$ ipython --no-banner

In [1]: import numpy as np

In [2]: from numpy import linalg as LA

In [3]: np.set_printoptions(precision=2, suppress=True, linewidth=160)

In [4]: rd = lambda a: np.round(a, 2) + 0

In [5]: m1 = np.load("out1.npy")

In [6]: m1
Out[6]: 
array([[-0.9,  1. ,  1.5, -6. ],
       [-0.3, -0.5, -0.1, -2. ],
       [-0.1,  0.2,  0.2, -0.5],
       [-1. ,  2.5,  0.9,  3.5],
       [-0.1, -0.3, -0.3, -2. ],
       [-1. , -1. , -0.5, -1. ]])

In [7]: B = np.c_[m1[:, :1] @ np.array([[4]]), np.array([3, 3, 7, 6, 1, 5])]

In [8]: B
Out[8]: 
array([[-3.6,  3. ],
       [-1.2,  3. ],
       [-0.4,  7. ],
       [-4. ,  6. ],
       [-0.4,  1. ],
       [-4. ,  5. ]])

In [9]: rd(LA.lstsq(m1, B[:, 0])[0])
Out[9]: array([4., 0., 0., 0.])

In [10]: B.shape
Out[10]: (6, 2)

In [11]: rd(B.sum(axis=1))
Out[11]: array([-0.6,  1.8,  6.6,  2. ,  0.6,  1. ])

In [12]: B.sum(axis=0)
Out[12]: array([-13.6,  25. ])

In [13]: np.unravel_index(np.abs(B).argmax(), B.shape)
Out[13]: (np.int64(2), np.int64(1))

In [14]: np.count_nonzero(B)
Out[14]: np.int64(12)

In [15]: rd(LA.norm(m1, axis=0))
Out[15]: array([1.71, 2.94, 1.86, 7.58])

In [16]: rd(LA.norm(m1[2] - m1[3]))
Out[16]: np.float64(4.75)

In [17]: rd(LA.norm(m1, axis=1))
Out[17]: array([6.33, 2.09, 0.58, 4.51, 2.05, 1.8 ])

In [18]: rd(LA.norm(m1, 1)), rd(LA.norm(m1, np.inf))
Out[18]: (np.float64(15.0), np.float64(9.4))

In [19]: rd(LA.norm(m1[2], 1)), rd(LA.norm(m1[2], np.inf))
Out[19]: (np.float64(1.0), np.float64(0.5))

In [20]: rd(LA.norm(m1, 2))
Out[20]: np.float64(7.66)

In [21]: rd(m1[2] @ m1[3])
Out[21]: np.float64(-0.97)

In [22]: rd(LA.norm(m1, "nuc"))
Out[22]: np.float64(12.8)

In [23]: u, r1 = m1[1], m1[0]

In [24]: u @ u
Out[24]: np.float64(4.35)

In [25]: u @ r1
Out[25]: np.float64(11.62)

In [26]: pr = (u @ r1) / (u @ u) * u

In [27]: rd(np.outer(u, r1))
Out[27]: 
array([[ 0.27, -0.3 , -0.45,  1.8 ],
       [ 0.45, -0.5 , -0.75,  3.  ],
       [ 0.09, -0.1 , -0.15,  0.6 ],
       [ 1.8 , -2.  , -3.  , 12.  ]])

In [28]: vec = np.array([0, -3, -3, -3])

In [29]: rhs = m1 @ vec

In [30]: rd(rhs)
Out[30]: array([ 10.5,   7.8,   0.3, -20.7,   7.8,   7.5])

In [31]: rd(LA.solve(m1.T @ m1, m1.T @ rhs))
Out[31]: array([ 0., -3., -3., -3.])

In [32]: rng = np.random.default_rng(73416)

In [33]: rhs = rhs + 0.05 * rng.normal(size=6)

In [34]: rd(rhs)
Out[34]: array([ 10.59,   7.87,   0.42, -20.66,   7.8 ,   7.58])

In [35]: b, *_ = LA.lstsq(m1, rhs)

In [36]: rd(b)
Out[36]: array([-0.08, -3.02, -2.97, -3.  ])

In [37]: rd(LA.norm(rhs - m1 @ b))
Out[37]: np.float64(0.12)

In [38]: A = np.load("case2.npy")

In [39]: A
Out[39]: 
array([[9, 4, 5, 4, 4, 1],
       [4, 6, 3, 3, 5, 4],
       [5, 3, 3, 2, 3, 1],
       [4, 3, 2, 5, 2, 2],
       [4, 5, 3, 2, 5, 2],
       [1, 4, 1, 2, 2, 5]])

In [40]: ev, evecs = LA.eigh(A)

In [41]: vec = np.array([5, 8, -7, 7, -2, -7])

In [42]: rd(evecs * np.maximum(ev, 0) @ evecs.T)
Out[42]: 
array([[9., 4., 5., 4., 4., 1.],
       [4., 6., 3., 3., 5., 4.],
       [5., 3., 3., 2., 3., 1.],
       [4., 3., 2., 5., 2., 2.],
       [4., 5., 3., 2., 5., 2.],
       [1., 4., 1., 2., 2., 5.]])

In [43]: np.abs(A).sum(axis=1).max(), rd(np.abs(ev).max())
Out[43]: (np.int64(27), np.float64(21.52))

In [44]: rd(evecs * np.abs(ev) @ evecs.T)
Out[44]: 
array([[9., 4., 5., 4., 4., 1.],
       [4., 6., 3., 3., 5., 4.],
       [5., 3., 3., 2., 3., 1.],
       [4., 3., 2., 5., 2., 2.],
       [4., 5., 3., 2., 5., 2.],
       [1., 4., 1., 2., 2., 5.]])

In [45]: rd(LA.norm(A, 2) / LA.norm(A))
Out[45]: np.float64(0.94)

In [46]: np.argsort(-LA.norm(A, axis=0).round(6), kind="stable")[:3]
Out[46]: array([0, 1, 4])

In [47]: rd(A @ LA.pinv(A) @ A)
Out[47]: 
array([[9., 4., 5., 4., 4., 1.],
       [4., 6., 3., 3., 5., 4.],
       [5., 3., 3., 2., 3., 1.],
       [4., 3., 2., 5., 2., 2.],
       [4., 5., 3., 2., 5., 2.],
       [1., 4., 1., 2., 2., 5.]])

In [48]: np.allclose(A[:-1].T @ LA.lstsq(A[:-1].T, A[-1])[0], A[-1])
Out[48]: True

In [49]: LA.lstsq(A[:-1].T, A[-1])[2]
Out[49]: np.int32(4)

In [50]: np.abs(np.diag(LA.qr(A)[1])) > 1e-9
Out[50]: array([ True,  True,  True,  True, False, False])

In [51]: K = np.load("mat.npy")

In [52]: K
Out[52]: 
array([[ 1,  1, -1, -1,  1,  1, -1, -1],
       [ 1, -1, -1,  1,  1, -1, -1,  1],
       [ 1,  1, -1, -1, -1, -1,  1,  1],
       [ 1, -1,  1, -1,  1, -1,  1, -1],
       [ 1,  1,  1,  1,  1,  1,  1,  1]])

In [53]: ang = np.radians(90)

In [54]: Rm = np.eye(8)

In [55]: Rm[7, 7] = Rm[5, 5] = np.cos(ang)

In [56]: Rm[7, 5], Rm[5, 7] = -np.sin(ang), np.sin(ang)

In [57]: rd(Rm)
Out[57]: 
array([[ 1.,  0.,  0.,  0.,  0.,  0.,  0.,  0.],
       [ 0.,  1.,  0.,  0.,  0.,  0.,  0.,  0.],
       [ 0.,  0.,  1.,  0.,  0.,  0.,  0.,  0.],
       [ 0.,  0.,  0.,  1.,  0.,  0.,  0.,  0.],
       [ 0.,  0.,  0.,  0.,  1.,  0.,  0.,  0.],
       [ 0.,  0.,  0.,  0.,  0.,  0.,  0.,  1.],
       [ 0.,  0.,  0.,  0.,  0.,  0.,  1.,  0.],
       [ 0.,  0.,  0.,  0.,  0., -1.,  0.,  0.]])

In [58]: B = K @ Rm.T

In [59]: np.allclose(LA.norm(K, axis=1), LA.norm(B, axis=1))
Out[59]: True

In [60]: rd(LA.det(Rm)), np.trace(Rm)
Out[60]: (np.float64(1.0), np.float64(6.0))

In [61]: B = K + rng.integers(-2, 3, (5, 1)) @ rng.integers(-2, 3, (1, 8))

In [62]: B
Out[62]: 
array([[-1,  2,  1, -3,  3,  3, -3, -1],
       [ 1, -1, -1,  1,  1, -1, -1,  1],
       [ 5, -1, -5,  3, -5, -5,  5,  1],
       [-1,  0,  3, -3,  3,  1, -1, -1],
       [ 3,  0, -1,  3, -1, -1,  3,  1]])

In [63]: B - K
Out[63]: 
array([[-2,  1,  2, -2,  2,  2, -2,  0],
       [ 0,  0,  0,  0,  0,  0,  0,  0],
       [ 4, -2, -4,  4, -4, -4,  4,  0],
       [-2,  1,  2, -2,  2,  2, -2,  0],
       [ 2, -1, -2,  2, -2, -2,  2,  0]])

In [64]: LA.matrix_rank(B - K, tol=1e-8)
Out[64]: np.int64(1)

In [65]: K.sum(axis=1)
Out[65]: array([0, 0, 0, 0, 8])

In [66]: LA.matrix_rank(K)
Out[66]: np.int64(5)

In [67]: np.unravel_index(np.abs(K).argmax(), K.shape)
Out[67]: (np.int64(0), np.int64(0))

In [68]: np.diff(K, axis=0)
Out[68]: 
array([[ 0, -2,  0,  2,  0, -2,  0,  2],
       [ 0,  2,  0, -2, -2,  0,  2,  0],
       [ 0, -2,  2,  0,  2,  0,  0, -2],
       [ 0,  2,  0,  2,  0,  2,  0,  2]])

In [69]: K - K[0]
Out[69]: 
array([[ 0,  0,  0,  0,  0,  0,  0,  0],
       [ 0, -2,  0,  2,  0, -2,  0,  2],
       [ 0,  0,  0,  0, -2, -2,  2,  2],
       [ 0, -2,  2,  0,  0, -2,  2,  0],
       [ 0,  0,  2,  2,  0,  0,  2,  2]])

In [70]: gram = K.T @ K

In [71]: (K @ K.T).shape
Out[71]: (5, 5)

In [72]: np.diag(gram)
Out[72]: array([5, 5, 5, 5, 5, 5, 5, 5])

In [73]: rd(LA.eigvalsh(gram)[::-1])
Out[73]: array([8., 8., 8., 8., 8., 0., 0., 0.])

In [74]: rd(LA.svd(K, compute_uv=False) ** 2)
Out[74]: array([8., 8., 8., 8., 8.])

In [75]: np.trace(gram), (K ** 2).sum()
Out[75]: (np.int64(40), np.int64(40))

In [76]: u, r1 = K[0], K[2]

In [77]: u @ r1
Out[77]: np.int64(0)

In [78]: u @ u
Out[78]: np.int64(8)

In [79]: pr = (u @ r1) / (u @ u) * u

In [80]: np.outer(u, r1)
Out[80]: 
array([[ 1,  1, -1, -1, -1, -1,  1,  1],
       [ 1,  1, -1, -1, -1, -1,  1,  1],
       [-1, -1,  1,  1,  1,  1, -1, -1],
       [-1, -1,  1,  1,  1,  1, -1, -1],
       [ 1,  1, -1, -1, -1, -1,  1,  1],
       [ 1,  1, -1, -1, -1, -1,  1,  1],
       [-1, -1,  1,  1,  1,  1, -1, -1],
       [-1, -1,  1,  1,  1,  1, -1, -1]])

In [81]: LA.matrix_rank(np.outer(u, r1))
Out[81]: np.int64(1)

In [82]: pr
Out[82]: array([ 0.,  0., -0., -0.,  0.,  0., -0., -0.])

In [83]: W0 = np.load("dump.npy")

In [84]: W0
Out[84]: 
array([[-0.2 ,  0.75, -1.5 ,  2.01, -1.74, -1.26, -0.38,  2.06, -2.73],
       [ 0.54, -2.27, -3.34,  1.01,  3.81, -0.34, -0.94,  3.13,  1.05],
       [-0.58, -3.98,  0.65, -3.9 ,  2.14,  2.  , -2.67, -0.83,  2.32],
       [-1.84, -1.26,  1.44, -2.04,  1.73,  1.26, -0.56, -1.27,  0.85],
       [-0.33, -1.13,  1.06, -2.44, -2.  , -1.72,  0.7 , -2.02, -2.16],
       [ 2.33, -0.43,  0.33,  1.54, -1.15, -2.25, -0.34, -3.67,  0.2 ],
       [ 3.1 , -1.37, -1.7 ,  0.49, -1.47,  1.19,  2.95,  1.09, -2.69],
       [ 1.92,  0.51, -0.78,  0.45, -0.71, -1.22, -1.7 , -0.38,  2.15],
       [-0.49, -0.52,  2.16, -0.47, -0.8 ,  0.25, -2.23, -2.14,  2.25],
       [-1.77,  1.53, -1.09, -2.69,  0.12, -1.11, -0.84,  1.53,  2.89],
       [ 0.45, -0.42, -1.33,  2.31,  0.51, -0.87, -1.81,  0.73,  1.23],
       [-3.03,  3.17, -2.81, -3.94,  0.35, -1.22, -2.66,  0.92,  1.64],
       [ 5.18,  3.1 ,  1.38,  1.35,  1.18,  1.05,  1.04, -0.73,  1.28],
       [-0.45,  2.09, -1.28,  0.26,  0.26, -1.98, -0.09,  1.67,  1.51],
       [ 0.43,  0.58, -4.28,  3.5 , -4.88, -0.15, -0.95, -2.87, -4.72],
       [-2.15,  0.3 ,  0.31,  5.64, -4.05, -1.89, -2.07, -1.88, -3.88],
       [-1.39,  1.54,  0.42, -5.77,  0.86,  0.35,  0.35, -1.68,  1.31],
       [ 4.67, -3.3 ,  1.59,  0.74,  1.37, -0.65, -1.37, -1.82, -0.12],
       [-1.93,  0.74, -4.34,  3.77, -0.2 , -2.76,  2.58, -0.21, -3.89],
       [-3.17,  0.49, -2.57, -0.82, -1.23, -4.48,  3.47,  0.88, -1.89],
       [ 1.29, -0.49, -1.7 , -0.77,  2.53,  1.04,  0.88, -3.56,  0.93],
       [ 2.93,  0.41, -1.09, -0.52, -0.81, -0.37,  0.8 ,  1.08, -2.51],
       [-3.92, -1.42, -1.9 , -0.71, -1.97, -0.85,  3.15,  0.61, -2.36]])

In [85]: left, s, VT = LA.svd(W0, full_matrices=False)

In [86]: np.allclose(left * s @ VT, W0)
Out[86]: True

In [87]: rd(np.abs(VT[0]))
Out[87]: array([0.08, 0.07, 0.31, 0.54, 0.42, 0.25, 0.19, 0.01, 0.57])

In [88]: rd(s / s[0])
Out[88]: array([1.  , 0.77, 0.58, 0.53, 0.48, 0.42, 0.35, 0.32, 0.19])

In [89]: np.abs(left[:, 0]).round(6).argmax()
Out[89]: np.int64(14)
